$ ipython --no-banner

In [1]: import numpy as np

In [2]: np.set_printoptions(precision=2, suppress=True, linewidth=160, floatmode="fixed")

In [3]: M2 = np.array([[2, 0], [2, 2]])

In [4]: basis = np.array([[4, 4, 1], [0, 2, 5], [2, 3, 3]])

In [5]: A = np.kron(M2, basis)

In [6]: A
Out[6]: 
array([[ 8,  8,  2,  0,  0,  0],
       [ 0,  4, 10,  0,  0,  0],
       [ 4,  6,  6,  0,  0,  0],
       [ 8,  8,  2,  8,  8,  2],
       [ 0,  4, 10,  0,  4, 10],
       [ 4,  6,  6,  4,  6,  6]])

In [7]: Uu, sv, Vt = np.linalg.svd(A)

In [8]: np.argmax(sv[:-1] / (sv[1:] + 1e-6)) + 1
Out[8]: np.int64(4)

In [9]: M2 = Uu[:, :4] @ np.diag(sv[:4]) @ Vt[:4]

In [10]: np.round(np.abs(A - M2).max(), 2)
Out[10]: np.float64(0.0)

In [11]: np.linalg.matrix_rank(A, rtol=0.05)
Out[11]: np.int64(4)

In [12]: u = np.array([-2, -2, 2])

In [13]: np.cross(A[2, :3], A[0, :3])
Out[13]: array([-36,  40, -16])

In [14]: np.polyval(u, A[2])
Out[14]: array([-38, -82, -82,   2,   2,   2])

In [15]: round(float(np.abs(np.linalg.eigvals(A)).max()), 2)
Out[15]: 15.71

In [16]: A @ A
Out[16]: 
array([[ 72, 108, 108,   0,   0,   0],
       [ 40,  76, 100,   0,   0,   0],
       [ 56,  92, 104,   0,   0,   0],
       [144, 216, 216,  72, 108, 108],
       [ 80, 152, 200,  40,  76, 100],
       [112, 184, 208,  56,  92, 104]])

In [17]: r = np.linalg.matrix_rank(A)

In [18]: r
Out[18]: np.int64(4)

In [19]: ns = np.linalg.svd(A)[2][r:].T

In [20]: np.round(ns @ ns.T, 2) + 0
Out[20]: 
array([[ 0.41, -0.46,  0.18,  0.00,  0.00,  0.00],
       [-0.46,  0.51, -0.20,  0.00,  0.00,  0.00],
       [ 0.18, -0.20,  0.08,  0.00,  0.00,  0.00],
       [ 0.00,  0.00,  0.00,  0.41, -0.46,  0.18],
       [ 0.00,  0.00,  0.00, -0.46,  0.51, -0.20],
       [ 0.00,  0.00,  0.00,  0.18, -0.20,  0.08]])

In [21]: [int(np.linalg.matrix_rank(A[:i])) for i in range(1, len(A) + 1)]
Out[21]: [1, 2, 2, 3, 4, 4]

In [22]: [int(np.linalg.matrix_rank(np.delete(A, i, axis=0))) for i in range(6)]
Out[22]: [4, 4, 4, 4, 4, 4]

In [23]: np.linalg.matrix_rank(A.T @ A), np.linalg.matrix_rank(A @ A.T)
Out[23]: (np.int64(4), np.int64(4))

In [24]: Uu, sv, Vt = np.linalg.svd(A)

In [25]: V = Vt[:(sv > 1e-8).sum()]

In [26]: rng = np.random.default_rng(983297)

In [27]: x0 = A[3] + 3 * A[2] + rng.integers(2) * np.eye(6)[0]

In [28]: x0
Out[28]: array([20.00, 26.00, 20.00,  8.00,  8.00,  2.00])

In [29]: np.diag(V.T @ V)
Out[29]: array([0.59, 0.49, 0.92, 0.59, 0.49, 0.92])

In [30]: np.allclose(V.T @ V @ x0, x0)
Out[30]: True

In [31]: m1 = np.load("case3.npy")

In [32]: m1
Out[32]: 
array([[-3,  0,  0,  0],
       [ 3,  3,  0,  0],
       [ 1,  0, -2,  0],
       [-1, -1,  2,  2]])

In [33]: M2 = m1 / np.sqrt((m1 ** 2).mean(axis=1, keepdims=True))

In [34]: np.linalg.matrix_rank(M2) == np.linalg.matrix_rank(m1)
Out[34]: np.True_

In [35]: M2[2]
Out[35]: array([ 0.89,  0.00, -1.79,  0.00])

In [36]: np.linalg.eigvals(m1)
Out[36]: array([ 2.00,  3.00, -2.00, -3.00])

In [37]: np.einsum("ii->", m1)
Out[37]: np.int64(0)

In [38]: np.round(np.linalg.det(m1[::-1]), 2)
Out[38]: np.float64(36.0)

In [39]: J = np.load("a.npy")

In [40]: J
Out[40]: 
array([[ 1.00,  0.00,  0.00,  0.00,  0.00,  0.00,  0.00,  0.00,  0.00,  0.00,  0.00,  0.00,  0.00,  0.00],
       [ 0.00,  1.00,  0.00,  0.00,  0.00,  0.00,  0.00,  0.00,  0.00,  0.00,  0.00,  0.00,  0.00,  0.00],
       [ 0.00,  0.00,  1.00,  0.00,  0.00,  0.00,  0.00,  0.00,  0.00,  0.00,  0.00,  0.00,  0.00,  0.00],
       [ 0.00,  0.00,  0.00,  1.00,  0.00,  0.00,  0.00,  0.00,  0.00,  0.00,  0.00,  0.00,  0.00,  0.00],
       [ 0.00,  0.00,  0.00,  0.00,  1.00,  0.00,  0.00,  0.00,  0.00,  0.00,  0.00,  0.00,  0.00,  0.00],
       [ 0.00,  0.00,  0.00,  0.00,  0.00,  1.00,  0.00,  0.00,  0.00,  0.00,  0.00,  0.00,  0.00,  0.00],
       [ 0.00,  0.00,  0.00,  0.00,  0.00,  0.00,  1.00,  0.00,  0.00,  0.00,  0.00,  0.00,  0.00,  0.00],
       [ 0.00,  0.00,  0.00,  0.00,  0.00,  0.00,  0.00,  1.00,  0.00,  0.00,  0.00,  0.00,  0.00,  0.00],
       [ 0.00,  0.00,  0.00,  0.00,  0.00,  0.00,  0.00,  0.00, -1.00,  0.00,  0.00,  0.00,  0.00,  0.00],
       [ 0.00,  0.00,  0.00,  0.00,  0.00,  0.00,  0.00,  0.00,  0.00,  1.00,  0.00,  0.00,  0.00,  0.00],
       [ 0.00,  0.00,  0.00,  0.00,  0.00,  0.00,  0.00,  0.00,  0.00,  0.00,  1.00,  0.00,  0.00,  0.00],
       [ 0.00,  0.00,  0.00,  0.00,  0.00,  0.00,  0.00,  0.00,  0.00,  0.00,  0.00,  1.00,  0.00,  0.00],
       [ 0.00,  0.00,  0.00,  0.00,  0.00,  0.00,  0.00,  0.00,  0.00,  0.00,  0.00,  0.00,  1.00,  0.00],
       [ 0.00,  0.00,  0.00,  0.00,  0.00,  0.00,  0.00,  0.00,  0.00,  0.00,  0.00,  0.00,  0.00, -1.00]])

In [41]: vals, V = np.linalg.eigh(J)

In [42]: (vals > 1e-8).sum(), (vals < -1e-8).sum()
Out[42]: (np.int64(12), np.int64(2))

In [43]: np.linalg.eigvalsh(J @ J)
Out[43]: array([1.00, 1.00, 1.00, 1.00, 1.00, 1.00, 1.00, 1.00, 1.00, 1.00, 1.00, 1.00, 1.00, 1.00])
